$ python -q
>>> import numpy as np
>>> from numpy import linalg as LA
>>> np.set_printoptions(precision=2, suppress=True, linewidth=120, legacy="1.25")
>>> Y = np.array([[1, 1], [1, -1]])
>>> rng = np.random.default_rng(5721)
>>> E = np.kron(Y, np.kron(Y, Y))[rng.permutation(8)][:5]
>>> E
array([[ 1, -1,  1, -1,  1, -1,  1, -1],
       [ 1,  1,  1,  1, -1, -1, -1, -1],
       [ 1,  1, -1, -1,  1,  1, -1, -1],
       [ 1,  1,  1,  1,  1,  1,  1,  1],
       [ 1,  1, -1, -1, -1, -1,  1,  1]])
>>> vec = np.array([3, -3, -2, 5, 3, 2, 4, 0])
>>> E @ vec
array([ 4, -6, -2, 12, -4])
>>> E @ np.eye(8)[3]
array([-1.,  1., -1.,  1., -1.])
>>> E @ np.ones(8)
array([0., 0., 0., 8., 0.])
>>> (E * vec).sum(axis=1)
array([ 4, -6, -2, 12, -4])
>>> np.einsum("ij,j->i", E, vec)
array([ 4, -6, -2, 12, -4])
>>> vec @ E
Traceback (most recent call last):
  File "<python-input-13>", line 1, in <module>
    vec @ E
    ~~~~^~~
ValueError: matmul: Input operand 1 has a mismatch in its core dimension 0, with gufunc signature (n?,k),(k,m?)->(n?,m?) (size 5 is different from 8)
>>> np.sign((E @ vec).round(6))
array([ 1, -1, -1,  1, -1])
>>> Y = E + rng.integers(-2, 3, (5, 1)) @ rng.integers(-2, 3, (1, 8))
>>> Y
array([[ 1,  3, -3,  1,  5,  3, -1, -5],
       [ 1, -3,  5, -1, -5, -5,  1,  3],
       [ 1,  1, -1, -1,  1,  1, -1, -1],
       [ 1, -1,  3,  0, -1, -1,  2,  3],
       [ 1,  1, -1, -1, -1, -1,  1,  1]])
>>> LA.matrix_rank(Y - E, tol=1e-8)
1
>>> np.abs(Y - E).sum(axis=1)
array([24, 24,  0, 12,  0])
>>> np.round(LA.svd(Y - E, compute_uv=False), 2) + 0
array([14.07,  0.  ,  0.  ,  0.  ,  0.  ])
>>> Y - E
array([[ 0,  4, -4,  2,  4,  4, -2, -4],
       [ 0, -4,  4, -2, -4, -4,  2,  4],
       [ 0,  0,  0,  0,  0,  0,  0,  0],
       [ 0, -2,  2, -1, -2, -2,  1,  2],
       [ 0,  0,  0,  0,  0,  0,  0,  0]])
>>> E.sum(axis=1)
array([0, 0, 0, 8, 0])
>>> np.abs(E).max()
1
>>> LA.svd(E, compute_uv=False)
array([2.83, 2.83, 2.83, 2.83, 2.83])
>>> np.unravel_index(np.abs(E).argmax(), E.shape)
(0, 0)
>>> np.diff(E, axis=0)
array([[ 0,  2,  0,  2, -2,  0, -2,  0],
       [ 0,  0, -2, -2,  2,  2,  0,  0],
       [ 0,  0,  2,  2,  0,  0,  2,  2],
       [ 0,  0, -2, -2, -2, -2,  0,  0]])
>>> Y = np.array([[0, 0], [1, 1], [2, 1], [3, 1], [0, 0], [2, 1], [3, 0], [2, 0]])
>>> LA.matrix_rank(E @ Y)
2
>>> LA.matrix_rank(np.vstack([E, Y.T]))
7
>>> np.einsum("ik,kj->ij", E, Y)
array([[-3, -2],
       [-1,  2],
       [-7,  0],
       [13,  4],
       [-1, -2]])
>>> np.einsum("ij,ij->i", E, E)
array([8, 8, 8, 8, 8])
>>> np.einsum("ij->j", E)
array([ 5,  3,  1, -1,  1, -1,  1, -1])
>>> np.vstack([E, Y.T]).shape
(7, 8)
>>> E @ Y
array([[-3, -2],
       [-1,  2],
       [-7,  0],
       [13,  4],
       [-1, -2]])
>>> Y = E / np.sqrt((E ** 2).mean(axis=1, keepdims=True))
>>> Y[1]
array([ 1.,  1.,  1.,  1., -1., -1., -1., -1.])
>>> arr = np.load("run0.npy")
>>> arr
array([[  0.3,   0.8,   0. ],
       [-22. ,  24. ,  14. ],
       [  1.3,  -0.1,   0.5],
       [ -0.6,  -0.5,   0. ],
       [ -0.1,   2.7,  -0.2],
       [ -1.1,  -0.7,   0.5],
       [  0.6,  -0.6,   0.9],
       [  1.6,   1.8,  -0.3],
       [  0.8,  -2.1,  -0.1],
       [ -0.1,   0.2,   2.6],
       [ -0.8,   1.8,  -0.8],
       [  1. ,   0. ,  -0.6],
       [ -1.5,   0. ,  -0.5],
       [  0.4,   1.2,  -1.6],
       [  0.4,  -0.8,   1.9],
       [  0.5,  -1.3,  -0.7],
       [ -0.3,   0.1,   1.5],
       [ -1.7,   1.1,  -0.3],
       [  0.6,  -0.2,   0.1],
       [ -0.6,  -0.1,   0.5],
       [ -1. ,   1.8,   0.7],
       [  0.1,  -0.2,  -0.2],
       [ -0.3,   2.9,   1.8],
       [ -1.8,   1.9,  -0.6],
       [  1.2,   0.1,  -0.3],
       [ -0.1,  -1.2,   0.1],
       [ -1.3,   0.8,  -0.8],
       [  0. ,  -0.8,  -0.1],
       [  0.1,   0.2,  -0.4],
       [ -0.9,  -0.3,  -0.6],
       [ -0.4,  -0.7,  -0.7],
       [ -0.6,   0.1,  -0.3]])
>>> labels = arr[:, 1] > np.median(arr[:, 1])
>>> u = arr[labels].mean(axis=0) - arr[~labels].mean(axis=0)
>>> u
array([-1.66,  3.19,  0.87])
>>> ((arr - arr.mean(axis=0)) @ u > 0).astype(int)
array([0, 1, 0, 0, 1, 0, 0, 0, 0, 0, 1, 0, 0, 0, 0, 0, 0, 1, 0, 0, 1, 0, 1, 1, 0, 0, 0, 0, 0, 0, 0, 0])
>>> np.argsort(-np.abs(u).round(6), kind="stable")
array([1, 0, 2])
>>> D = LA.norm(arr[:, None] - arr[None], axis=-1)
>>> D[5].round(6).argsort(kind="stable")[:4]
array([ 5,  3, 19, 25])
>>> (D + 1e9 * np.eye(32)).round(6).argmin(axis=1)
array([28, 22, 18, 19, 10,  3, 18,  0, 15, 16, 23, 24, 29, 10,  6, 27, 19, 26, 21,  3, 17, 28, 20, 17, 11, 27, 17, 25,
       21, 31, 29, 29])
>>> vec = np.array([0, 0, 2])
>>> target = arr @ vec
>>> np.round(LA.solve(arr.T @ arr, arr.T @ target), 2) + 0
array([0., 0., 2.])
>>> target
array([ 0. , 28. ,  1. ,  0. , -0.4,  1. ,  1.8, -0.6, -0.2,  5.2, -1.6, -1.2, -1. , -3.2,  3.8, -1.4,  3. , -0.6,
        0.2,  1. ,  1.4, -0.4,  3.6, -1.2, -0.6,  0.2, -1.6, -0.2, -0.8, -1.2, -1.4, -0.6])
>>> target = target + 0.02 * rng.normal(size=32)
>>> target
array([-0.02, 28.01,  0.99, -0.01, -0.43,  1.  ,  1.78, -0.59, -0.19,  5.22, -1.6 , -1.2 , -0.98, -3.19,  3.81, -1.41,
        3.  , -0.62,  0.19,  1.  ,  1.4 , -0.41,  3.6 , -1.19, -0.57,  0.21, -1.59, -0.2 , -0.81, -1.19, -1.38, -0.6 ])
>>> c, *_ = LA.lstsq(arr, target)
>>> c.round(2) + 0
array([0., 0., 2.])
>>> round(LA.norm(target - arr @ c), 2)
0.08
>>> c.round()
array([-0., -0.,  2.])
>>> J = np.loadtxt("m.csv", delimiter=",")
>>> J
array([[ 1.3 , -0.1 ,  0.5 ,  0.1 ],
       [-0.2 ,  1.3 , -3.99, -0.5 ],
       [ 0.5 ,  2.4 , -7.21, -0.1 ],
       [-1.7 ,  1.2 , -3.82, -0.7 ],
       [-0.9 ,  0.2 , -0.71, -0.1 ],
       [-1.1 , -1.1 ,  3.33, -1.5 ],
       [ 1.  ,  0.4 , -1.11, -1.1 ],
       [ 1.2 ,  0.8 , -2.3 ,  0.  ],
       [-0.1 ,  0.7 , -2.12,  0.6 ],
       [-0.1 , -1.4 ,  4.34,  0.1 ],
       [ 1.6 ,  1.4 , -4.11,  0.6 ],
       [-1.  , -0.4 ,  1.14,  0.3 ],
       [-0.9 ,  0.3 , -0.69,  2.2 ],
       [-0.4 ,  1.6 , -4.66,  0.1 ],
       [-1.5 ,  0.1 , -0.38,  0.2 ],
       [ 0.3 ,  1.1 , -3.31, -0.4 ],
       [ 0.8 ,  0.1 , -0.26,  0.2 ],
       [-0.5 , -0.3 ,  1.02,  0.  ],
       [ 1.8 , -1.6 ,  4.98, -1.1 ],
       [-0.5 , -0.2 ,  0.73,  0.1 ],
       [ 0.5 ,  1.7 , -5.09, -1.6 ],
       [-0.2 , -1.3 ,  3.72, -0.4 ],
       [-1.  , -0.7 ,  2.17, -0.6 ],
       [ 0.1 , -0.6 ,  1.91, -0.2 ],
       [-0.1 ,  0.2 , -0.7 ,  1.1 ],
       [ 0.8 , -1.9 ,  5.67, -0.3 ],
       [-0.5 ,  0.1 , -0.18, -0.7 ],
       [ 0.  , -0.2 ,  0.6 , -0.2 ]])
>>> Z = arr[[2, 8]].astype(float)
>>> for _ in range(7):
...     labels = LA.norm(arr[:, None] - Z, axis=-1).argmin(axis=1)
...     Z = np.array([arr[labels == j].mean(axis=0) for j in range(2)])
... 
>>> labels
array([1, 0, 1, 1, 1, 1, 1, 1, 1, 1, 1, 1, 1, 1, 1, 1, 1, 1, 1, 1, 1, 1, 1, 1, 1, 1, 1, 1, 1, 1, 1, 1])
>>> Z[1] - Z[0]
array([ 21.86, -23.75, -13.94])
>>> np.abs(Z[1] - Z[0]).argmax()
1
>>> X = np.load("layer15.npy")
>>> X
array([[-0.7 , -0.25,  1.5 , -1.2 ,  4.45,  0.96],
       [ 0.35, -0.39, -1.98, -3.47,  0.39, -2.93],
       [-4.7 ,  1.21, -0.35,  0.45, -0.2 , -1.04],
       [ 0.35,  3.38, -2.29, -1.21,  0.13,  2.59],
       [-1.39, -3.41, -1.82, -0.99, -0.62,  2.6 ],
       [ 0.52, -0.5 , -3.18,  2.98,  2.13, -0.96]])
>>> Y = X / LA.norm(X, axis=1, keepdims=True)
>>> cov = Y @ Y.T
>>> round(float(np.degrees(np.arccos(np.clip(cov[5, 3], -1, 1)))), 2)
90.0
>>> cov[5].round(2) + 0
array([0., 0., 0., 0., 0., 1.])
>>> np.argwhere(np.triu(np.abs(cov) > 0.95, 1))
array([], shape=(0, 2), dtype=int64)
>>> (cov - 2 * np.eye(6)).round(6).argmax(axis=1)
array([1, 0, 0, 0, 0, 0])
>>> m1 = np.loadtxt("arr.csv", delimiter=",")
>>> m1
array([[ 0.69,  0.06,  0.31,  0.19, -0.44,  0.31,  0.31],
       [ 0.06,  0.99, -0.06, -0.04,  0.09, -0.06, -0.06],
       [ 0.31, -0.06,  0.69, -0.19,  0.44, -0.31, -0.31],
       [ 0.19, -0.04, -0.19,  0.89,  0.26, -0.19, -0.19],
       [-0.44,  0.09,  0.44,  0.26,  0.38,  0.44,  0.44],
       [ 0.31, -0.06, -0.31, -0.19,  0.44,  0.69, -0.31],
       [ 0.31, -0.06, -0.31, -0.19,  0.44, -0.31,  0.69]])
>>> # equal to its transpose
>>> Q, Rm = LA.qr(m1)
>>> Q @ Rm
array([[ 0.69,  0.06,  0.31,  0.19, -0.44,  0.31,  0.31],
       [ 0.06,  0.99, -0.06, -0.04,  0.09, -0.06, -0.06],
       [ 0.31, -0.06,  0.69, -0.19,  0.44, -0.31, -0.31],
       [ 0.19, -0.04, -0.19,  0.89,  0.26, -0.19, -0.19],
       [-0.44,  0.09,  0.44,  0.26,  0.38,  0.44,  0.44],
       [ 0.31, -0.06, -0.31, -0.19,  0.44,  0.69, -0.31],
       [ 0.31, -0.06, -0.31, -0.19,  0.44, -0.31,  0.69]])
>>> np.allclose(Rm.T @ Rm, m1.T @ m1)
True
>>> abs(Rm[0, 0]), round(LA.norm(m1[:, 0]), 2)
(1.0, 1.0)
>>> np.round(m1[:, 0] @ m1[:, 3], 2)
0.0
>>> LA.norm(m1, axis=0)
array([1., 1., 1., 1., 1., 1., 1.])
>>> LA.svd(m1, compute_uv=False)
array([1., 1., 1., 1., 1., 1., 1.])
>>> np.round(m1.T @ m1, 2) + 0
array([[1., 0., 0., 0., 0., 0., 0.],
       [0., 1., 0., 0., 0., 0., 0.],
       [0., 0., 1., 0., 0., 0., 0.],
       [0., 0., 0., 1., 0., 0., 0.],
       [0., 0., 0., 0., 1., 0., 0.],
       [0., 0., 0., 0., 0., 1., 0.],
       [0., 0., 0., 0., 0., 0., 1.]])
>>> np.round(m1 @ m1.T, 2) + 0
array([[1., 0., 0., 0., 0., 0., 0.],
       [0., 1., 0., 0., 0., 0., 0.],
       [0., 0., 1., 0., 0., 0., 0.],
       [0., 0., 0., 1., 0., 0., 0.],
       [0., 0., 0., 0., 1., 0., 0.],
       [0., 0., 0., 0., 0., 1., 0.],
       [0., 0., 0., 0., 0., 0., 1.]])
>>> LA.pinv(m1)
array([[ 0.69,  0.06,  0.31,  0.19, -0.44,  0.31,  0.31],
       [ 0.06,  0.99, -0.06, -0.04,  0.09, -0.06, -0.06],
       [ 0.31, -0.06,  0.69, -0.19,  0.44, -0.31, -0.31],
       [ 0.19, -0.04, -0.19,  0.89,  0.26, -0.19, -0.19],
       [-0.44,  0.09,  0.44,  0.26,  0.38,  0.44,  0.44],
       [ 0.31, -0.06, -0.31, -0.19,  0.44,  0.69, -0.31],
       [ 0.31, -0.06, -0.31, -0.19,  0.44, -0.31,  0.69]])
>>> np.all(LA.eigvalsh(m1) > 0)
False
>>> np.sort(np.abs(LA.eigvals(m1)))
array([1., 1., 1., 1., 1., 1., 1.])
>>> assert m1 == m1.T
Traceback (most recent call last):
  File "<python-input-86>", line 1, in <module>
    assert m1 == m1.T
           ^^^^^^^^^^
ValueError: The truth value of an array with more than one element is ambiguous. Use a.any() or a.all()
>>> np.round(LA.matrix_power(m1, 2), 2) + 0
array([[1., 0., 0., 0., 0., 0., 0.],
       [0., 1., 0., 0., 0., 0., 0.],
       [0., 0., 1., 0., 0., 0., 0.],
       [0., 0., 0., 1., 0., 0., 0.],
       [0., 0., 0., 0., 1., 0., 0.],
       [0., 0., 0., 0., 0., 1., 0.],
       [0., 0., 0., 0., 0., 0., 1.]])
>>> LA.determinant(m1)
Traceback (most recent call last):
  File "<python-input-88>", line 1, in <module>
    LA.determinant(m1)
    ^^^^^^^^^^^^^^
AttributeError: module 'numpy.linalg' has no attribute 'determinant'
>>> np.trace(m1)
5.0
>>> Y = np.array([[9, -2], [-3, 1], [-1, -5], [-2, -6], [4, 7], [-7, 6], [-6, 0]])
>>> LA.matrix_rank(np.vstack([m1, Y.T]))
7
>>> Y @ m1
Traceback (most recent call last):
  File "<python-input-92>", line 1, in <module>
    Y @ m1
    ~~^~~~
ValueError: matmul: Input operand 1 has a mismatch in its core dimension 0, with gufunc signature (n?,k),(k,m?)->(n?,m?) (size 7 is different from 2)
>>> feats = np.array([[-0.4, 0.8, 10.0, -0.1, 1.6],
...     [1.2, -0.7, 5.5, -0.8, -0.5],
...     [0.8, -2.0, -3.5, 0.7, 0.4],
...     [-0.1, -0.3, 4.0, -0.6, -0.9],
...     [-0.4, 1.3, 8.5, -0.5, -0.8]])
>>> u = np.array([0, 1])
>>> np.correlate(feats[3], feats[4], "full")
array([  0.08,   0.29,  -3.9 ,  -4.2 ,  34.67,   0.67, -10.03,  -0.93,   0.36])
>>> np.convolve(feats[3], u)
array([ 0. , -0.1, -0.3,  4. , -0.6, -0.9])
>>> vec = np.array([-3, -8, 4, 3, -6])
>>> target = feats @ vec
>>> target
array([24.9, 24.6, -0.7, 22.3, 28.1])
>>> np.round(LA.solve(feats, feats[:, 3]), 2) + 0
array([0., 0., 0., 1., 0.])
>>> LA.solve(feats, target + feats[:, 0])
array([-2., -8.,  4.,  3., -6.])
>>> data = np.loadtxt("w.csv", delimiter=",")
>>> data
array([[ 3.,  4.,  2.,  5.,  0.,  1.],
       [-3., -3., -3.,  4., -7.,  7.],
       [-3.,  3., -2.,  3., -9., -6.],
       [-3., -7., -9., -5.,  0., -1.],
       [ 6.,  7.,  5.,  1.,  7., -6.]])
>>> left, sig, Vt = LA.svd(data)
>>> vecs = Vt[:(sig > 1e-8).sum()]
>>> vec = data[2] + 2 * data[1] + rng.integers(2) * np.eye(6)[4]
>>> vec
array([ -9.,  -3.,  -8.,  11., -22.,   8.])
>>> np.allclose(vecs.T @ vecs @ vec, vec)
False
>>> Y = np.array([[-3, 3, 5],
...     [-5, 2, -5],
...     [-1, -2, -5],
...     [-4, 2, 1],
...     [4, -3, 1],
...     [3, 3, 1]])
>>> Y.T @ data.T
array([[-48.,   4., -70.,  70., -52.],
       [ 26.,  41.,  16., -18., -15.],
       [ -9.,  19., -32.,  59., -28.]])
>>> np.vstack([data, Y.T]).shape
(8, 6)
>>> np.einsum("ik,kj->ji", data, Y)
array([[-48.,   4., -70.,  70., -52.],
       [ 26.,  41.,  16., -18., -15.],
       [ -9.,  19., -32.,  59., -28.]])
>>> vec = np.array([2, 3, 2, 1, 3, 1])
>>> h = np.maximum(data @ vec, 0)
>>> h
array([28.,  0.,  0.,  0., 59.])
